>>> import numpy as np
>>> from numpy import linalg as LA
>>> np.set_printoptions(precision=3, suppress=True, linewidth=140)
>>> def rnd(a):
...     return np.round(a, 3) + 0
... 
>>> X = np.loadtxt("layer2.csv", delimiter=",")
>>> print(rnd(X))
[[0.333 0.333 0.222 0.111]
 [0.375 0.125 0.125 0.375]
 [0.273 0.273 0.273 0.182]
 [0.429 0.143 0.    0.429]]
>>> print(X @ np.ones(4))
[1. 1. 1. 1.]
>>> pr = np.eye(4)[1]
>>> for _ in range(3):
...     pr = pr @ X
...     print(pr.round(3))
... 
[0.375 0.125 0.125 0.375]
[0.367 0.228 0.133 0.272]
[0.361 0.226 0.146 0.267]
>>> rng = np.random.default_rng(3613)
>>> labels = rng.permutation(4)
>>> print(labels)
[1 3 0 2]
>>> out = X[labels][:, labels]
>>> print(rnd(np.diag(out)))
[0.125 0.429 0.333 0.273]
>>> print(rnd(LA.det(out)), rnd(LA.det(X[labels])))
-0.001 0.001
>>> print(np.allclose(out, X))
False
>>> print(rnd(out))
[[0.125 0.375 0.375 0.125]
 [0.143 0.429 0.429 0.   ]
 [0.333 0.111 0.333 0.222]
 [0.273 0.182 0.273 0.273]]
>>> labels = rng.integers(0, 3, 5)
>>> m1 = (labels[:, None] == labels) * 3 + np.eye(5)
>>> print(m1)
[[4. 0. 0. 0. 0.]
 [0. 4. 0. 3. 3.]
 [0. 0. 4. 0. 0.]
 [0. 3. 0. 4. 3.]
 [0. 3. 0. 3. 4.]]
>>> ev, evecs = LA.eigh(m1)
>>> vec = np.array([3, 2, -3, -1, 1])
>>> print(rnd(evecs * np.sqrt(ev) @ evecs.T))
[[2.    0.    0.    0.    0.   ]
 [0.    1.721 0.    0.721 0.721]
 [0.    0.    2.    0.    0.   ]
 [0.    0.721 0.    1.721 0.721]
 [0.    0.721 0.    0.721 1.721]]
>>> print(rnd(evecs * np.maximum(ev, 0) @ evecs.T))
[[4. 0. 0. 0. 0.]
 [0. 4. 0. 3. 3.]
 [0. 0. 4. 0. 0.]
 [0. 3. 0. 4. 3.]
 [0. 3. 0. 3. 4.]]
>>> print((np.sign(evecs[:, -1].round(6)) == np.sign(evecs[0, -1].round(6))).astype(int))
[1 0 1 0 0]
>>> print(vec @ m1 @ vec / (vec @ vec), rnd(ev[0]), ev[-1])
3.75 1.0 10.0
>>> print(vec @ m1 @ vec)
90.0
>>> print(np.abs(m1).sum(axis=1).max(), np.abs(ev).max())
10.0 10.0
>>> vec = np.ones(5)
>>> for _ in range(3):
...     vec = m1 @ vec
...     vec /= LA.norm(vec)
...     print(round(vec @ m1 @ vec, 3))
... 
9.422
9.899
9.984
>>> print(rnd(vec))
[0.037 0.577 0.037 0.577 0.577]
>>> sig = 5 * 0.2 ** np.arange(3)
>>> O, _ = LA.qr(np.array([[-0.4, -0.6, 0.7], [-0.9, -0.2, 0.6], [0.1, 0.7, -0.5]]))
>>> F = rng.normal(size=(18, 3)) * sig @ O
>>> print(rnd(F))
[[-1.954  2.988  4.426]
 [ 0.663  1.678  2.159]
 [ 2.579 -2.733 -4.845]
 [-0.163 -1.05  -1.517]
 [-2.152  3.829  5.175]
 [ 4.718 -3.756 -6.576]
 [ 1.02  -0.797 -1.608]
 [ 0.638 -0.438 -0.607]
 [ 1.974 -2.628 -3.588]
 [-1.527  2.185  3.204]
 [ 1.587 -1.816 -2.74 ]
 [ 0.598 -0.477 -0.854]
 [-2.794  2.857  4.297]
 [ 2.833 -3.547 -4.979]
 [ 3.973 -5.3   -8.448]
 [-0.764  1.645  1.818]
 [ 1.961 -4.184 -5.203]
 [ 1.846 -3.301 -5.115]]
>>> out = np.c_[F[:, :1] @ np.array([[-1]]), np.array([0, 0, 0, 0, -2, -2, 2, -2, -2, -1, 0, 0, -1, -2, -3, 0, -2, -1])]
>>> print(rnd(out))
[[ 1.954  0.   ]
 [-0.663  0.   ]
 [-2.579  0.   ]
 [ 0.163  0.   ]
 [ 2.152 -2.   ]
 [-4.718 -2.   ]
 [-1.02   2.   ]
 [-0.638 -2.   ]
 [-1.974 -2.   ]
 [ 1.527 -1.   ]
 [-1.587  0.   ]
 [-0.598  0.   ]
 [ 2.794 -1.   ]
 [-2.833 -2.   ]
 [-3.973 -3.   ]
 [ 0.764  0.   ]
 [-1.961 -2.   ]
 [-1.846 -1.   ]]
>>> print(rnd(LA.norm(out - F @ LA.lstsq(F, out)[0], axis=0)))
[0.    5.594]
>>> print(LA.matrix_rank(np.c_[F, out]))
4
>>> print(rnd(LA.norm(LA.qr(F)[0].T @ out, axis=0) ** 2 / ((out ** 2).sum(axis=0) + 1e-12)))
[1.    0.218]
>>> print(LA.matrix_rank(out))
2
